% python3 -q
>>> import numpy as np
>>> import numpy.linalg as la
>>> np.set_printoptions(precision=2, suppress=True, linewidth=100, floatmode="fixed")
>>> rnd = lambda a: np.round(a, 2) + 0
>>> M = np.load("dump.npy")
>>> print(M)
[[ 2  6  6  9 13  9  7 10  5 11 11  7]
 [ 6 14 14  8 11 16 11 10  8  6  6  8]
 [ 6 14  2  3  6  3  4  5  1  9  8  8]
 [ 9  8  3  6  5 15 14  7  3 15  3 14]
 [13 11  6  5 12  7 10  7  9  5 13 10]
 [ 9 16  3 15  7  4 14  6  5  8  9  8]
 [ 7 11  4 14 10 14 18  6 14 15  9 12]
 [10 10  5  7  7  6  6 12  9  9  2  8]
 [ 5  8  1  3  9  5 14  9  0 10  7  9]
 [11  6  9 15  5  8 15  9 10  2  8 11]
 [11  6  8  3 13  9  9  2  7  8 10 14]
 [ 7  8  8 14 10  8 12  8  9 11 14  0]]
>>> left, sv, Vh = la.svd(M, full_matrices=False)
>>> print(rnd(Vh @ Vh.T))
[[1.00 0.00 0.00 0.00 0.00 0.00 0.00 0.00 0.00 0.00 0.00 0.00]
 [0.00 1.00 0.00 0.00 0.00 0.00 0.00 0.00 0.00 0.00 0.00 0.00]
 [0.00 0.00 1.00 0.00 0.00 0.00 0.00 0.00 0.00 0.00 0.00 0.00]
 [0.00 0.00 0.00 1.00 0.00 0.00 0.00 0.00 0.00 0.00 0.00 0.00]
 [0.00 0.00 0.00 0.00 1.00 0.00 0.00 0.00 0.00 0.00 0.00 0.00]
 [0.00 0.00 0.00 0.00 0.00 1.00 0.00 0.00 0.00 0.00 0.00 0.00]
 [0.00 0.00 0.00 0.00 0.00 0.00 1.00 0.00 0.00 0.00 0.00 0.00]
 [0.00 0.00 0.00 0.00 0.00 0.00 0.00 1.00 0.00 0.00 0.00 0.00]
 [0.00 0.00 0.00 0.00 0.00 0.00 0.00 0.00 1.00 0.00 0.00 0.00]
 [0.00 0.00 0.00 0.00 0.00 0.00 0.00 0.00 0.00 1.00 0.00 0.00]
 [0.00 0.00 0.00 0.00 0.00 0.00 0.00 0.00 0.00 0.00 1.00 0.00]
 [0.00 0.00 0.00 0.00 0.00 0.00 0.00 0.00 0.00 0.00 0.00 1.00]]
>>> print((sv > 1e-8).sum())
12
>>> print(rnd(left.T @ left))
[[1.00 0.00 0.00 0.00 0.00 0.00 0.00 0.00 0.00 0.00 0.00 0.00]
 [0.00 1.00 0.00 0.00 0.00 0.00 0.00 0.00 0.00 0.00 0.00 0.00]
 [0.00 0.00 1.00 0.00 0.00 0.00 0.00 0.00 0.00 0.00 0.00 0.00]
 [0.00 0.00 0.00 1.00 0.00 0.00 0.00 0.00 0.00 0.00 0.00 0.00]
 [0.00 0.00 0.00 0.00 1.00 0.00 0.00 0.00 0.00 0.00 0.00 0.00]
 [0.00 0.00 0.00 0.00 0.00 1.00 0.00 0.00 0.00 0.00 0.00 0.00]
 [0.00 0.00 0.00 0.00 0.00 0.00 1.00 0.00 0.00 0.00 0.00 0.00]
 [0.00 0.00 0.00 0.00 0.00 0.00 0.00 1.00 0.00 0.00 0.00 0.00]
 [0.00 0.00 0.00 0.00 0.00 0.00 0.00 0.00 1.00 0.00 0.00 0.00]
 [0.00 0.00 0.00 0.00 0.00 0.00 0.00 0.00 0.00 1.00 0.00 0.00]
 [0.00 0.00 0.00 0.00 0.00 0.00 0.00 0.00 0.00 0.00 1.00 0.00]
 [0.00 0.00 0.00 0.00 0.00 0.00 0.00 0.00 0.00 0.00 0.00 1.00]]
>>> print(rnd(np.cumsum(sv ** 2) / np.sum(sv ** 2)))
[0.87 0.90 0.93 0.95 0.96 0.98 0.99 0.99 1.00 1.00 1.00 1.00]
>>> print(np.all(la.eigvalsh(M) > 0))
False
>>> print(rnd(la.eigvalsh(M).min()))
-19.17
>>> print(rnd(np.sort(np.abs(la.eigvals(M)))))
[  2.11   3.47   5.83   6.13   9.39   9.40  13.23  14.96  16.24  16.61  19.17 104.19]
>>> print(M @ M)
[[ 872  944  566  817  845  820 1090  702  691  816  797  922]
 [ 944 1290  666 1019 1040 1001 1308  887  777 1062  968 1050]
 [ 566  666  541  630  665  682  767  545  541  552  597  604]
 [ 817 1019  630 1124  888  915 1263  800  806  920  896  863]
 [ 845 1040  665  888 1068  962 1184  807  751  981  968  967]
 [ 820 1001  682  915  962 1102 1242  798  769 1004  830 1002]
 [1090 1308  767 1263 1184 1242 1684 1007  956 1249 1123 1258]
 [ 702  887  545  800  807  798 1007  769  617  813  721  782]
 [ 691  777  541  806  751  769  956  617  712  708  702  727]
 [ 816 1062  552  920  981 1004 1249  813  708 1147  884  997]
 [ 797  968  597  896  968  830 1123  721  702  884  974  848]
 [ 922 1050  604  863  967 1002 1258  782  727  997  848 1143]]
>>> ev, vecs = la.eigh(M)
>>> x0 = np.array([-1, 2, 2, -1, 1, -1, -2, -2, -2, 0, -1, -1])
>>> print(np.abs(M).sum(axis=1).max(), rnd(np.abs(ev).max()))
134 104.19
>>> print(rnd(x0 @ M @ x0 / (x0 @ x0)), rnd(ev[0]), rnd(ev[-1]))
19.23 -19.17 104.19
>>> x0 = np.array([2, 1, -1, 0, -2, 0, -1, -1, -1, 0, -2, -2])
>>> y = M @ x0
>>> print(y)
[-80 -67 -30 -45 -65 -42 -79 -36 -56 -63 -72 -63]
>>> print(rnd(la.solve(M, y + M[:, 4])))
[ 2.00  1.00 -1.00  0.00 -1.00  0.00 -1.00 -1.00 -1.00  0.00 -2.00 -2.00]
>>> print(rnd(la.solve(M, y)))
[ 2.00  1.00 -1.00  0.00 -2.00  0.00 -1.00 -1.00 -1.00  0.00 -2.00 -2.00]
>>> print(rnd(la.solve(M, M[:, 2])))
[0.00 0.00 1.00 0.00 0.00 0.00 0.00 0.00 0.00 0.00 0.00 0.00]
>>> print(rnd(la.solve(M.T, M[0])))
[1.00 0.00 0.00 0.00 0.00 0.00 0.00 0.00 0.00 0.00 0.00 0.00]
>>> print(rnd(la.solve(M, -2 * y)))
[-4.00 -2.00  2.00  0.00  4.00  0.00  2.00  2.00  2.00  0.00  4.00  4.00]
>>> F = np.loadtxt("run9.csv", delimiter=",")
>>> print(F)
[[-1.00  1.00  3.00 -1.00 -2.00  1.00  2.00  2.00 -1.00  0.00  2.00 -3.00]
 [ 0.00 -1.00 -2.00  2.00  3.00  2.00 -3.00  2.00 -2.00  1.00  3.00  0.00]
 [ 0.00  0.00  1.00  1.00  1.00  3.00  0.00 -2.00 -1.00 -2.00 -3.00  1.00]
 [ 0.00  0.00  0.00  1.00  0.00  1.00 -3.00  3.00 -1.00 -2.00 -1.00  2.00]
 [ 0.00  0.00  0.00  0.00 -2.00 -1.00 -1.00  1.00  3.00 -2.00  2.00 -2.00]
 [ 0.00  0.00  0.00  0.00  0.00 -1.00 -2.00  0.00  2.00 -1.00 -3.00  2.00]
 [ 0.00  0.00  0.00  0.00  0.00  0.00 -3.00 -3.00  3.00  0.00 -2.00 -3.00]
 [ 0.00  0.00  0.00  0.00  0.00  0.00  0.00  2.00  1.00  1.00 -1.00  2.00]
 [ 0.00  0.00  0.00  0.00  0.00  0.00  0.00  0.00  1.00  3.00 -2.00 -3.00]
 [ 0.00  0.00  0.00  0.00  0.00  0.00  0.00  0.00  0.00 -2.00  1.00  2.00]
 [ 0.00  0.00  0.00  0.00  0.00  0.00  0.00  0.00  0.00  0.00  3.00  3.00]
 [ 0.00  0.00  0.00  0.00  0.00  0.00  0.00  0.00  0.00  0.00  0.00 -3.00]]
>>> # triangular, det is the product of the diagonal
>>> print(rnd(la.norm(F[7] - F[0])))
7.75
>>> print(rnd(la.norm(F, 2)))
9.36
>>> print(F[7] @ F[0])
-5.0
>>> print(rnd(la.norm(F, 1)), rnd(la.norm(F, np.inf)))
26.0 21.0
>>> print(la.norm(F, axis=1).argmax())
1
>>> print(rnd(la.svd(F, compute_uv=False)))
[9.36 8.55 6.87 6.34 5.41 4.86 2.40 1.65 0.77 0.26 0.13 0.02]
>>> print(la.matrix_rank(F))
12
>>> print(F.sum(axis=1))
[ 3.00  5.00 -1.00  0.00 -2.00 -3.00 -8.00  5.00 -1.00  1.00  6.00 -3.00]
>>> print(F - F[0])
[[ 0.00  0.00  0.00  0.00  0.00  0.00  0.00  0.00  0.00  0.00  0.00  0.00]
 [ 1.00 -2.00 -5.00  3.00  5.00  1.00 -5.00  0.00 -1.00  1.00  1.00  3.00]
 [ 1.00 -1.00 -2.00  2.00  3.00  2.00 -2.00 -4.00  0.00 -2.00 -5.00  4.00]
 [ 1.00 -1.00 -3.00  2.00  2.00  0.00 -5.00  1.00  0.00 -2.00 -3.00  5.00]
 [ 1.00 -1.00 -3.00  1.00  0.00 -2.00 -3.00 -1.00  4.00 -2.00  0.00  1.00]
 [ 1.00 -1.00 -3.00  1.00  2.00 -2.00 -4.00 -2.00  3.00 -1.00 -5.00  5.00]
 [ 1.00 -1.00 -3.00  1.00  2.00 -1.00 -5.00 -5.00  4.00  0.00 -4.00  0.00]
 [ 1.00 -1.00 -3.00  1.00  2.00 -1.00 -2.00  0.00  2.00  1.00 -3.00  5.00]
 [ 1.00 -1.00 -3.00  1.00  2.00 -1.00 -2.00 -2.00  2.00  3.00 -4.00  0.00]
 [ 1.00 -1.00 -3.00  1.00  2.00 -1.00 -2.00 -2.00  1.00 -2.00 -1.00  5.00]
 [ 1.00 -1.00 -3.00  1.00  2.00 -1.00 -2.00 -2.00  1.00  0.00  1.00  6.00]
 [ 1.00 -1.00 -3.00  1.00  2.00 -1.00 -2.00 -2.00  1.00  0.00 -2.00  0.00]]
>>> print(np.count_nonzero(F))
72
>>> print(rnd(la.norm(F)))
17.61
>>> print(np.abs(F).max())
3.0
